$ ipython --no-banner

In [1]: import numpy as np

In [2]: np.set_printoptions(precision=2, suppress=True, linewidth=200, floatmode="fixed")

In [3]: F = np.loadtxt("sample10.csv", delimiter=",")

In [4]: F
Out[4]: 
array([[3.00, 0.00, 3.00],
       [3.00, 2.00, 1.00],
       [0.00, 0.00, 4.00]])

In [5]: gram = F.T @ F

In [6]: np.allclose(gram, gram.T)
Out[6]: True

In [7]: ev, V = np.linalg.eig(F)

In [8]: np.sort(np.linalg.eigvals(F @ F))
Out[8]: array([ 4.00,  9.00, 16.00])

In [9]: np.prod(ev)
Out[9]: np.float64(24.0)

In [10]: np.sort(np.linalg.eigvals(F.T))
Out[10]: array([2.00, 3.00, 4.00])

In [11]: np.sort(np.linalg.eigvals(np.linalg.inv(F)))
Out[11]: array([0.25, 0.33, 0.50])

In [12]: F @ V[:, 0] - ev[0] * V[:, 0]
Out[12]: array([0.00, 0.00, 0.00])

In [13]: vec = np.array([-1, -2, 1])

In [14]: y = F @ vec

In [15]: y
Out[15]: array([ 0.00, -6.00,  4.00])

In [16]: np.linalg.solve(F, y)
Out[16]: array([-1.00, -2.00,  1.00])

In [17]: np.linalg.solve(F, -1 * y)
Out[17]: array([ 1.00,  2.00, -1.00])

In [18]: np.linalg.solve(F, F[:, 1])
Out[18]: array([0.00, 1.00, 0.00])

In [19]: np.linalg.solve(F, y + F[:, 0])
Out[19]: array([ 0.00, -2.00,  1.00])

In [20]: vec = np.array([1, 5, 1])

In [21]: y = F @ vec

In [22]: b, lr = np.zeros(3), 1 / np.linalg.norm(F, 2) ** 2

In [23]: for i in range(8):
    ...:     b -= lr * F.T @ (F @ b - y)
    ...:     if i % 2 == 0: print(i, round(np.linalg.norm(F @ b - y), 2))
    ...: 
0 6.91
2 5.05
4 4.26
6 3.82

In [24]: np.round(np.linalg.cond(F), 2)
Out[24]: np.float64(4.91)

In [25]: Q = F.astype(float).copy()

In [26]: for j in range(3):
    ...:     Q[:, j] -= Q[:, :j] @ (Q[:, :j].T @ Q[:, j])
    ...:     Q[:, j] /= np.linalg.norm(Q[:, j])
    ...: 

In [27]: Q.round(2) + 0
Out[27]: 
array([[ 0.71, -0.71,  0.00],
       [ 0.71,  0.71,  0.00],
       [ 0.00,  0.00,  1.00]])

In [28]: np.round(Q.T @ F, 2) + 0
Out[28]: 
array([[ 4.24,  1.41,  2.83],
       [ 0.00,  1.41, -1.41],
       [ 0.00,  0.00,  4.00]])

In [29]: basis = np.array([[-1, 1, -1], [0, 1, -2], [0, -2, 0]])

In [30]: M = np.repeat(basis, 27 // 3, axis=0)

In [31]: rng = np.random.default_rng(52)

In [32]: M = M + 0.3 * rng.normal(size=M.shape)

In [33]: M
Out[33]: 
array([[-1.25,  1.07, -1.02],
       [-1.03,  1.10, -0.80],
       [-0.94,  1.05, -1.34],
       [-0.83,  0.90, -0.70],
       [-0.61,  0.51, -0.60],
       [-1.20,  0.69, -1.07],
       [-0.91,  1.30, -0.15],
       [-1.44,  0.89, -0.89],
       [-1.16,  0.48, -1.07],
       [-0.01,  1.12, -2.12],
       [ 0.41,  1.07, -1.76],
       [-0.31,  0.23, -1.77],
       [ 0.11,  1.21, -1.95],
       [-0.09,  0.93, -1.69],
       [-0.22,  0.92, -2.00],
       [ 0.10,  1.67, -2.15],
       [ 0.76,  1.05, -1.99],
       [-0.13,  1.28, -1.49],
       [-0.26, -2.02, -0.07],
       [-0.16, -2.29,  0.14],
       [ 0.23, -1.90, -0.14],
       [ 0.08, -1.70,  0.15],
       [ 0.31, -2.04,  0.26],
       [ 0.21, -2.16, -0.03],
       [-0.19, -1.94, -0.03],
       [ 0.03, -1.99, -0.16],
       [ 0.16, -2.32,  0.01]])

In [34]: T = np.stack([F, 5 * F, F[::-1]])

In [35]: np.linalg.det(T)
Out[35]: array([  24.00, 3000.00,  -24.00])

In [36]: np.linalg.norm(T, axis=(1, 2))
Out[36]: array([ 6.93, 34.64,  6.93])

In [37]: np.linalg.matrix_rank(T)
Out[37]: array([3, 3, 3])

In [38]: (T @ F.T).shape
Out[38]: (3, 3, 3)

In [39]: T.shape
Out[39]: (3, 3, 3)

In [40]: m1 = np.load("arr.npy")

In [41]: m1
Out[41]: 
array([[0.00, 1.00, 1.00],
       [1.00, 0.00, 1.00],
       [1.00, 1.00, 0.00]])

In [42]: ev, V = np.linalg.eigh(m1)

In [43]: np.linalg.eigvalsh(m1 @ m1)
Out[43]: array([1.00, 1.00, 4.00])

In [44]: np.abs(V[:, -1]).round(6).argmax()
Out[44]: np.int64(0)

In [45]: np.linalg.svd(m1, compute_uv=False)
Out[45]: array([2.00, 1.00, 1.00])

In [46]: np.abs(V[:, -1])
Out[46]: array([0.58, 0.58, 0.58])

In [47]: np.unique(ev.round(6) + 0, return_counts=True)[1]
Out[47]: array([2, 1])

In [48]: ev
Out[48]: array([-1.00, -1.00,  2.00])

In [49]: np.round(V @ np.diag(ev) @ V.T, 2) + 0
Out[49]: 
array([[0.00, 1.00, 1.00],
       [1.00, 0.00, 1.00],
       [1.00, 1.00, 0.00]])

In [50]: np.round(V.T @ V, 2) + 0
Out[50]: 
array([[1.00, 0.00, 0.00],
       [0.00, 1.00, 0.00],
       [0.00, 0.00, 1.00]])

In [51]: round(float(np.abs(np.linalg.eigvals(m1)).max()), 2)
Out[51]: 2.0

In [52]: np.sort(np.abs(np.linalg.eigvals(m1)))
Out[52]: array([1.00, 1.00, 2.00])

In [53]: mat = np.load("m.npy")

In [54]: mat
Out[54]: 
array([[3, 5, 2, 5],
       [5, 3, 5, 2],
       [2, 5, 3, 5],
       [5, 2, 5, 3]])

In [55]: np.kron(np.eye(2, dtype=int), mat)
Out[55]: 
array([[3, 5, 2, 5, 0, 0, 0, 0],
       [5, 3, 5, 2, 0, 0, 0, 0],
       [2, 5, 3, 5, 0, 0, 0, 0],
       [5, 2, 5, 3, 0, 0, 0, 0],
       [0, 0, 0, 0, 3, 5, 2, 5],
       [0, 0, 0, 0, 5, 3, 5, 2],
       [0, 0, 0, 0, 2, 5, 3, 5],
       [0, 0, 0, 0, 5, 2, 5, 3]])

In [56]: round(float(np.linalg.det(mat[::-1])), 2)
Out[56]: -75.0

In [57]: np.einsum("ii->", mat)
Out[57]: np.int64(12)
